% ipython --no-banner

In [1]: import numpy as np

In [2]: np.set_printoptions(precision=3, suppress=True, linewidth=160)

In [3]: rnd = lambda a: np.round(a, 3) + 0

In [4]: K = np.load("case19.npy")

In [5]: K
Out[5]: 
array([[3., 1., 1.],
       [1., 3., 1.],
       [1., 1., 3.]])

In [6]: # symmetric, so the eigenvalues are real

In [7]: rng = np.random.default_rng(91)

In [8]: z = rng.permutation(3)

In [9]: Y = K[:, z] * rng.choice([-1, 1], 3)

In [10]: Y
Out[10]: 
array([[ 1., -3.,  1.],
       [ 3., -1.,  1.],
       [ 1., -1.,  3.]])

In [11]: U, _, Vt = np.linalg.svd(K.T @ Y)

In [12]: rnd(np.linalg.lstsq(K, Y)[0])
Out[12]: 
array([[ 0., -1.,  0.],
       [ 1.,  0.,  0.],
       [ 0.,  0.,  1.]])

In [13]: q, V = np.linalg.qr(Y[:, :2])[0], np.linalg.qr(Y[:, 2:])[0]

In [14]: s = np.linalg.svd(q.T @ V, compute_uv=False)

In [15]: rnd(np.degrees(np.arccos(s.clip(0, 1))))
Out[15]: array([45.289])

In [16]: rnd(np.linalg.norm(q @ q.T - V @ V.T, 2))
Out[16]: np.float64(1.0)

In [17]: q, V = np.linalg.qr(K[:, :2])[0], np.linalg.qr(K[:, 2:])[0]

In [18]: s = np.linalg.svd(q.T @ V, compute_uv=False)

In [19]: (s > 0.9).sum()
Out[19]: np.int64(0)

In [20]: rnd(np.linalg.norm(q @ q.T - V @ V.T, 2))
Out[20]: np.float64(1.0)

In [21]: evals, V = np.linalg.eig(K)

In [22]: rnd(np.sort(np.linalg.eigvals(K.T)))
Out[22]: array([2., 2., 5.])

In [23]: rnd(np.sort(np.linalg.eigvals(np.linalg.inv(K))))
Out[23]: array([0.2, 0.5, 0.5])

In [24]: rnd(evals)
Out[24]: array([2., 5., 2.])

In [25]: rnd(np.prod(evals))
Out[25]: np.float64(20.0)

In [26]: np.sort(np.abs(np.fft.fft(K[0]))), rnd(np.sort(np.linalg.svd(K, compute_uv=False)))
Out[26]: (array([2., 2., 5.]), array([2., 2., 5.]))

In [27]: np.allclose(K @ K.T, K.T @ K)
Out[27]: True

In [28]: (K @ K)[0]
Out[28]: array([11.,  7.,  7.])

In [29]: feats = np.loadtxt("mat.csv", delimiter=",")

In [30]: feats
Out[30]: 
array([[-0.21, -0.21, -0.03],
       [-0.42,  0.84,  1.11],
       [ 0.6 ,  0.54,  0.03],
       [-0.57, -0.03,  0.42]])

In [31]: U, s, Vt = np.linalg.svd(feats)

In [32]: V = Vt[:(s > 1e-8).sum()]

In [33]: vec = feats[0] + 5 * feats[2] + rng.integers(2) * np.eye(3)[2]

In [34]: vec
Out[34]: array([2.79, 2.49, 1.12])

In [35]: rnd(V.T @ V)
Out[35]: 
array([[ 0.751,  0.294, -0.317],
       [ 0.294,  0.652,  0.374],
       [-0.317,  0.374,  0.597]])

In [36]: rnd(np.linalg.norm(vec - V.T @ V @ vec))
Out[36]: np.float64(0.635)

In [37]: Y = feats / np.linalg.norm(feats, axis=1, keepdims=True)

In [38]: gram = Y @ Y.T

In [39]: rnd(np.degrees(np.arccos(np.clip(gram[3, 2], -1, 1))))
Out[39]: np.float64(127.138)

In [40]: np.argwhere(np.triu(np.abs(gram) > 0.95, 1))
Out[40]: array([[0, 2]])

In [41]: rnd(gram[3])
Out[41]: array([ 0.536,  0.66 , -0.604,  1.   ])

In [42]: f = np.array([1, 1, 0])

In [43]: rnd(np.correlate(feats[2], feats[1], "full"))
Out[43]: array([ 0.666,  1.103,  0.235, -0.202, -0.013])

In [44]: Y = np.linalg.inv(K)

In [45]: (np.abs(Y) > 1e-9).astype(int)
Out[45]: 
array([[1, 1, 1],
       [1, 1, 1],
       [1, 1, 1]])

In [46]: rnd(np.linalg.det(K) * np.linalg.det(Y))
Out[46]: np.float64(1.0)

In [47]: rnd(np.linalg.det(K) * Y)
Out[47]: 
array([[ 8., -2., -2.],
       [-2.,  8., -2.],
       [-2., -2.,  8.]])

In [48]: arr = np.load("x.npy")

In [49]: arr
Out[49]: 
array([[4., 1., 1., 1.],
       [1., 4., 1., 1.],
       [1., 1., 4., 1.],
       [1., 1., 1., 4.]])

In [50]: # symmetric

In [51]: rnd(np.linalg.det(arr))
Out[51]: np.float64(189.0)

In [52]: (arr - arr.T) / 2
Out[52]: 
array([[0., 0., 0., 0.],
       [0., 0., 0., 0.],
       [0., 0., 0., 0.],
       [0., 0., 0., 0.]])

In [53]: rnd(np.linalg.matrix_power(arr, 3))
Out[53]: 
array([[106.,  79.,  79.,  79.],
       [ 79., 106.,  79.,  79.],
       [ 79.,  79., 106.,  79.],
       [ 79.,  79.,  79., 106.]])

In [54]: rnd(np.abs(np.linalg.eigvals(arr)).max())
Out[54]: np.float64(7.0)

In [55]: np.allclose(arr, arr.T)
Out[55]: True
